$ python3 -q
>>> import numpy as np
>>> np.set_printoptions(suppress=True, linewidth=100)
>>> def tidy(a):
...     return np.round(a, 1) + 0
... 
>>> data = np.loadtxt("m.csv", delimiter=",")
>>> data
array([[  1.1,   3.4,  -1. ],
       [  4.2,   0.5,   2.6],
       [  3.5,   2.2,   0.7],
       [  4.2,  -0.1,   2. ],
       [  0.9,  -1.1,   1.9],
       [ -0.3,  -2. ,   1.7],
       [ -2.4,  -2.2,   0.5],
       [ 10.7,   1.3,   4.5],
       [  2.5,  -1.2,   1.8],
       [  4.5,   1.1,   1.8],
       [  2.7,   0.2,   2.1],
       [ 10.3,   2.5,   3.8],
       [  4.6,   1. ,   1.6],
       [ -7.5,   0.4,  -3.8],
       [-14.8,  -2.1,  -6.6],
       [  0.4,   0. ,   0.4],
       [ -6.2,   2.4,  -4.7],
       [  4.9,  -0.1,   2.4],
       [-13.6,  -3.1,  -5.4],
       [  6.4,  -0.4,   3.1],
       [ -2.4,  -0.5,  -0.7],
       [ 17.7,   0.9,   9.2],
       [ -0.5,  -3.1,   1.6],
       [ -1. ,   1.2,  -1.8],
       [ 20.3,   0.2,  10.6],
       [-15.5,  -0.8,  -6.9]])
>>> G = np.cov(data, rowvar=False)
>>> tidy(np.corrcoef(data.T))
array([[1. , 0.4, 1. ],
       [0.4, 1. , 0.2],
       [1. , 0.2, 1. ]])
>>> tidy(np.linalg.eigvalsh(G)[::-1])
array([89.4,  3.2,  0.1])
>>> np.argwhere(np.triu(np.abs(np.corrcoef(data.T)) > 0.8, 1))
array([[0, 2]])
>>> tidy(G)
array([[72.8,  6. , 34.1],
       [ 6. ,  2.8,  1.4],
       [34.1,  1.4, 17. ]])
>>> tidy(np.corrcoef(data[:, 0], data[:, 1])[0, 1])
np.float64(0.4)
>>> np.argsort(-data.std(axis=0).round(6), kind="stable")
array([0, 2, 1])
>>> D = np.linalg.norm(data[:, None] - data[None], axis=-1)
>>> (D + 1e9 * np.eye(26)).round(6).argmin(axis=1)
array([23,  3,  9, 17,  5, 22, 20, 11, 10, 12,  8,  7,  9, 16, 25,  4, 13,  3, 14, 17,  6, 24,  5,
       20, 21, 14])
>>> np.linalg.matrix_rank(D ** 2)
np.int64(5)
>>> D.shape
(26, 26)
>>> tidy(D[:5, :5])
array([[0. , 5.6, 3.2, 5.6, 5.4],
       [5.6, 0. , 2.6, 0.8, 3.7],
       [3.2, 2.6, 0. , 2.7, 4.4],
       [5.6, 0.8, 2.7, 0. , 3.4],
       [5.4, 3.7, 4.4, 3.4, 0. ]])
>>> D[21].round(6).argsort(kind="stable")[:4]
array([21, 24,  7, 11])
>>> tidy(np.linalg.norm(data, axis=1))
array([ 3.7,  5. ,  4.2,  4.7,  2.4,  2.6,  3.3, 11.7,  3.3,  5. ,  3.4, 11.3,  5. ,  8.4, 16.3,
        0.6,  8.1,  5.5, 15. ,  7.1,  2.5, 20. ,  3.5,  2.4, 22.9, 17. ])
>>> idx = data[:, 2] > np.median(data[:, 2])
>>> f = data[idx].mean(axis=0) - data[~idx].mean(axis=0)
>>> np.argsort(-np.abs(f).round(6), kind="stable")
array([0, 2, 1])
>>> tidy((((data - data.mean(axis=0)) @ f > 0) == idx).mean())
np.float64(0.9)
>>> Ac = data - data.mean(axis=0)
>>> vecs = np.linalg.svd(Ac)[2][:2]
>>> M2 = Ac - Ac @ vecs.T @ vecs
>>> tidy(M2.std(axis=0))
array([0.1, 0.1, 0.2])
>>> tidy(np.linalg.norm(M2) / np.linalg.norm(Ac))
np.float64(0.0)
>>> np.linalg.norm(M2, axis=1).round(6).argmax()
np.int64(10)
>>> tidy((Ac @ vecs.T).std(axis=0))
array([9.3, 1.7])
